$ python3 -q
>>> import numpy as np
>>> np.set_printoptions(precision=4, suppress=True, linewidth=120, sign=" ")
>>> f = np.array([-1, 0, 2, 2, -2])
>>> rng = np.random.default_rng(43)
>>> M = np.outer(rng.normal(size=13), f) + 0.02 * rng.normal(size=(13, 5))
>>> M
array([[-0.2514, -0.016 ,  0.489 ,  0.4761, -0.4767],
       [-0.6854, -0.0071,  1.3871,  1.3418, -1.3877],
       [ 0.5929, -0.0416, -1.1658, -1.1514,  1.1725],
       [ 0.9089, -0.041 , -1.8062, -1.8094,  1.7939],
       [ 2.0301, -0.0245, -4.0173, -4.0199,  3.9842],
       [-0.9649,  0.0088,  1.9365,  1.927 , -1.9264],
       [-0.0346, -0.0242,  0.0613,  0.0369, -0.0239],
       [-0.1932, -0.0114,  0.4008,  0.4243, -0.4238],
       [ 0.7903, -0.0018, -1.5911, -1.5479,  1.5414],
       [-1.2218,  0.0013,  2.4783,  2.4306, -2.4639],
       [-0.9452,  0.0036,  1.9038,  1.8926, -1.8859],
       [ 0.1424,  0.0419, -0.2708, -0.2438,  0.2588],
       [ 0.5576,  0.0287, -1.1184, -1.132 ,  1.1291]])
>>> x = np.array([2, 3, 1, -2, -1])
>>> rhs = M @ x
>>> print(np.linalg.solve(M.T @ M, M.T @ rhs))
[ 2.  3.  1. -2. -1.]
>>> np.round(np.linalg.pinv(M) @ M, 4) + 0
array([[ 1.,  0.,  0.,  0.,  0.],
       [ 0.,  1.,  0.,  0.,  0.],
       [ 0.,  0.,  1.,  0.,  0.],
       [ 0.,  0.,  0.,  1.,  0.],
       [ 0.,  0.,  0.,  0.,  1.]])
>>> np.linalg.lstsq(M, rhs)[0]
array([ 2.,  3.,  1., -2., -1.])
>>> rhs = rhs + 0.1 * rng.normal(size=13)
>>> rhs
array([-0.8145, -1.3484,  1.2623,  1.716 ,  4.0609, -1.9895, -0.1326, -0.4589,  1.7243, -2.4597, -2.1513,  0.4091,
        1.3727])
>>> c, *_ = np.linalg.lstsq(M, rhs)
>>> c
array([ 2.7144,  3.7393,  0.3892, -0.3459, -0.2656])
>>> round(float(np.linalg.norm(rhs - M @ c)), 4)
0.4086
>>> c.round()
array([ 3.,  4.,  0., -0., -0.])
